>>> import numpy as np
>>> from numpy import linalg as LA
>>> np.set_printoptions(precision=2, suppress=True, linewidth=200, floatmode="fixed")
>>> tidy = lambda a: np.round(a, 2) + 0
>>> arr = np.loadtxt("w.csv", delimiter=",")
>>> arr
array([[ 2.00, -1.00, -1.00,  3.00],
       [-1.00, -1.00,  1.00,  3.00],
       [ 1.00, -3.00,  0.00,  3.00],
       [ 3.00, -4.00,  2.00,  1.00],
       [ 5.00, -3.00,  5.00,  1.00],
       [ 4.00, -5.00,  6.00,  3.00],
       [ 6.00, -2.00,  8.00,  6.00],
       [ 6.00, -1.00, 11.00,  5.00],
       [ 3.00,  0.00,  9.00,  7.00],
       [ 0.00, -2.00,  7.00, 10.00],
       [-2.00, -3.00,  4.00,  8.00],
       [-3.00, -4.00,  7.00, 10.00],
       [ 0.00, -3.00,  5.00,  9.00],
       [ 2.00,  0.00,  2.00,  8.00],
       [ 2.00,  2.00, -1.00,  6.00],
       [ 0.00,  1.00,  0.00,  7.00],
       [-1.00,  2.00,  3.00, 10.00],
       [-3.00, -1.00,  4.00, 11.00],
       [-5.00, -2.00,  1.00, 14.00],
       [-4.00,  0.00, -1.00, 14.00],
       [-3.00, -1.00,  1.00, 14.00],
       [-5.00, -1.00,  1.00, 16.00],
       [-4.00, -3.00,  2.00, 16.00],
       [-7.00, -6.00,  4.00, 15.00],
       [-7.00, -5.00,  1.00, 18.00],
       [-7.00, -2.00, -1.00, 20.00],
       [-8.00, -1.00,  0.00, 17.00],
       [-8.00, -1.00, -1.00, 20.00],
       [-8.00, -2.00, -2.00, 18.00],
       [-9.00, -1.00, -4.00, 19.00],
       [-7.00, -3.00, -6.00, 19.00],
       [-7.00, -1.00, -3.00, 18.00],
       [-5.00, -2.00, -4.00, 16.00],
       [-2.00,  0.00, -4.00, 15.00]])
>>> gram = np.cov(arr, rowvar=False)
>>> gram.shape
(4, 4)
>>> tidy(gram)
array([[ 19.80,   0.88,  11.38, -24.43],
       [  0.88,   3.41,  -1.54,  -0.08],
       [ 11.38,  -1.54,  16.17, -13.27],
       [-24.43,  -0.08, -13.27,  36.51]])
>>> K = np.load("out6.npy")
>>> K
array([[ 3.61,  3.24, -0.56],
       [ 3.24, -2.56,  1.32],
       [-0.56,  1.32, -3.06]])
>>> rng = np.random.default_rng(49990)
>>> labels = rng.permutation(3)
>>> labels
array([1, 0, 2])
>>> other = K[labels][:, labels]
>>> tidy(np.sort(np.abs(LA.eigvals(other))))
array([2.00, 5.00, 5.01])
>>> other
array([[-2.56,  3.24,  1.32],
       [ 3.24,  3.61, -0.56],
       [ 1.32, -0.56, -3.06]])
>>> tidy(LA.det(other)), tidy(LA.det(K[labels]))
(np.float64(50.12), np.float64(-50.12))
>>> vec = np.array([2, 4, -3])
>>> target = K @ vec
>>> b, lr = np.zeros(3), 1 / LA.norm(K, 2) ** 2
>>> for i in range(6):
...     b -= lr * K.T @ (K @ b - target)
...     if i % 1 == 0: print(i, round(LA.norm(K @ b - target), 2))
... 
0 1.18
1 0.99
2 0.83
3 0.7
4 0.59
5 0.49
>>> tidy(LA.cond(K))
np.float64(2.5)
>>> tidy(b)
array([ 1.94,  4.13, -2.80])
>>> other = LA.inv(K)
>>> tidy(K @ other)
array([[1.00, 0.00, 0.00],
       [0.00, 1.00, 0.00],
       [0.00, 0.00, 1.00]])
>>> (np.abs(other) > 1e-9).astype(int)
array([[1, 1, 1],
       [1, 1, 1],
       [1, 1, 1]])
>>> tidy(LA.inv(other))
array([[ 3.61,  3.24, -0.56],
       [ 3.24, -2.56,  1.32],
       [-0.56,  1.32, -3.06]])
>>> tidy(LA.det(K) * LA.det(other))
np.float64(1.0)
>>> evals, V = LA.eig(K)
>>> tidy(np.sort(LA.eigvals(K @ K)))
array([ 4.01, 24.99, 25.06])
>>> tidy(np.prod(evals))
np.float64(50.12)
>>> J = np.load("test12.npy")
>>> tidy(J)
array([[ 0.00, -0.29, -0.78, -0.23, -0.02, -0.36,  0.02, -0.36, -0.05],
       [-0.25, -0.12,  0.34,  0.08, -0.36, -0.75, -0.28,  0.04,  0.14],
       [ 0.62,  0.01,  0.21, -0.32,  0.53, -0.26, -0.23, -0.07,  0.26],
       [-0.40,  0.46,  0.19, -0.56,  0.07, -0.09,  0.39, -0.33,  0.12],
       [-0.07, -0.51,  0.24, -0.26, -0.26,  0.45, -0.27, -0.43,  0.30],
       [ 0.04,  0.44, -0.20, -0.40, -0.30,  0.14, -0.64,  0.20, -0.20],
       [-0.58, -0.22, -0.14, -0.12,  0.52,  0.06, -0.24,  0.43,  0.25],
       [-0.22,  0.27,  0.03,  0.46,  0.35,  0.02, -0.41, -0.59, -0.15],
       [ 0.07,  0.34, -0.28,  0.27, -0.19,  0.06,  0.00,  0.01,  0.82]])
>>> np.allclose(J @ J.T, J.T @ J)
True
>>> tidy(np.trace(J))
np.float64(-0.6)
>>> E = np.load("arr.npy")
>>> tidy(E)
array([[-0.22,  0.28, -0.08,  0.69, -0.63],
       [-0.39, -0.34, -0.16, -0.57, -0.62],
       [-0.72, -0.42, -0.12,  0.32,  0.43],
       [-0.45,  0.79, -0.21, -0.32,  0.19],
       [-0.28,  0.08,  0.95, -0.06, -0.06]])
>>> labels = rng.permutation(5)
>>> other = E[:, labels] * rng.choice([-1, 1], 5)
>>> tidy(other)
array([[ 0.69, -0.08,  0.22, -0.28, -0.63],
       [-0.57, -0.16,  0.39,  0.34, -0.62],
       [ 0.32, -0.12,  0.72,  0.42,  0.43],
       [-0.32, -0.21,  0.45, -0.79,  0.19],
       [-0.06,  0.95,  0.28, -0.08, -0.06]])
>>> left, _, vt = LA.svd(E.T @ other)
>>> labels
array([3, 2, 0, 1, 4])
>>> tidy(LA.lstsq(E, other)[0])
array([[ 0.00,  0.00, -1.00,  0.00,  0.00],
       [ 0.00,  0.00,  0.00, -1.00,  0.00],
       [ 0.00,  1.00,  0.00,  0.00,  0.00],
       [ 1.00,  0.00,  0.00,  0.00,  0.00],
       [ 0.00,  0.00,  0.00,  0.00,  1.00]])
